$ ipython --no-banner

In [1]: import numpy as np

In [2]: np.set_printoptions(suppress=True, linewidth=200)

In [3]: F = np.array([[1, 0, 0, 0, 0, 0],
   ...:     [1, 1, 0, 0, 0, 0],
   ...:     [0, 2, 1, 0, 0, 0],
   ...:     [1, 2, 1, 1, 0, 0],
   ...:     [1, 3, 1, 3, 1, 0],
   ...:     [2, 2, 0, 3, 3, 1]])

In [4]: print(np.round(F.mean(axis=0), 2))
[1.   1.67 0.5  1.17 0.67 0.17]

In [5]: def softmax(z):
   ...:     e = np.exp(z - z.max(axis=-1, keepdims=True))
   ...:     return e / e.sum(axis=-1, keepdims=True)
   ...: 

In [6]: print(np.round(softmax(F).sum(axis=1), 2))
[1. 1. 1. 1. 1. 1.]

In [7]: print(np.round(softmax(F[1]), 2))
[0.29 0.29 0.11 0.11 0.11 0.11]

In [8]: print(np.round(softmax(10 * F[1]), 2) + 0)
[0.5 0.5 0.  0.  0.  0. ]

In [9]: scores = F @ F.T / np.sqrt(6)

In [10]: print(softmax(scores).round(6).argmax(axis=1))
[5 4 4 4 4 5]

In [11]: print(np.round(softmax(scores)[1] @ F, 2))
[1.15 1.99 0.55 1.73 1.04 0.26]

In [12]: x = np.array([2, 3, 0, 0, 3, 2])

In [13]: target = F @ x

In [14]: print(target)
[ 2  5  6  8 14 21]

In [15]: print(np.round(np.linalg.solve(F, F[:, 5]), 2))
[ 0.  0.  0. -0. -0.  1.]

In [16]: print(np.round(np.linalg.solve(F.T, F[3]), 2))
[0. 0. 0. 1. 0. 0.]

In [17]: print(np.round(np.linalg.solve(F, target + F[:, 2]), 2))
[ 2.  3.  1. -0.  3.  2.]

In [18]: print(np.round(np.linalg.solve(F, 5 * target), 2) + 0)
[10. 15.  0.  0. 15. 10.]

In [19]: E = np.array([[1, 0, 0, 0, 0, 0],
    ...:     [0, 1, 0, 0, 0, 0],
    ...:     [3, 0, 1, 0, 0, 0],
    ...:     [0, 2, 3, 1, 0, 0],
    ...:     [0, 2, 3, 3, 1, 0],
    ...:     [3, 2, 0, 3, 2, 1]])

In [20]: x = np.array([-1, 8, -8, 8, -7, 9])

In [21]: target = E @ x

In [22]: coef, lr = np.zeros(6), 1 / np.linalg.norm(E, 2) ** 2

In [23]: for i in range(4):
    ...:     coef -= lr * E.T @ (E @ coef - target)
    ...:     if i % 1 == 0: print(i, round(np.linalg.norm(E @ coef - target), 2))
    ...: 
0 22.97
1 19.78
2 17.24
3 15.17

In [24]: print(coef.round(2))
[ 0.71  2.47 -2.08  3.53  2.6   1.32]

In [25]: print(round(np.linalg.cond(E), 2))
166.5

In [26]: print((E + E.T) / 2)
[[1.  0.  1.5 0.  0.  1.5]
 [0.  1.  0.  1.  1.  1. ]
 [1.5 0.  1.  1.5 1.5 0. ]
 [0.  1.  1.5 1.  1.5 1.5]
 [0.  1.  1.5 1.5 1.  1. ]
 [1.5 1.  0.  1.5 1.  1. ]]

In [27]: print(np.linalg.matrix_power(E, 3))
[[ 1  0  0  0  0  0]
 [ 0  1  0  0  0  0]
 [ 9  0  1  0  0  0]
 [27  6  9  1  0  0]
 [54 24 36  9  1  0]
 [54 48 63 27  6  1]]

In [28]: print(round(float(np.abs(np.linalg.eigvals(E)).max()), 2))
1.0

In [29]: print(E @ E)
[[ 1  0  0  0  0  0]
 [ 0  1  0  0  0  0]
 [ 6  0  1  0  0  0]
 [ 9  4  6  1  0  0]
 [ 9 10 15  6  1  0]
 [ 6 14 15 12  4  1]]

In [30]: print(round(np.linalg.det(E), 2))
1.0

In [31]: print((E - E.T) / 2)
[[ 0.   0.  -1.5  0.   0.  -1.5]
 [ 0.   0.   0.  -1.  -1.  -1. ]
 [ 1.5  0.   0.  -1.5 -1.5  0. ]
 [ 0.   1.   1.5  0.  -1.5 -1.5]
 [ 0.   1.   1.5  1.5  0.  -1. ]
 [ 1.5  1.   0.   1.5  1.   0. ]]
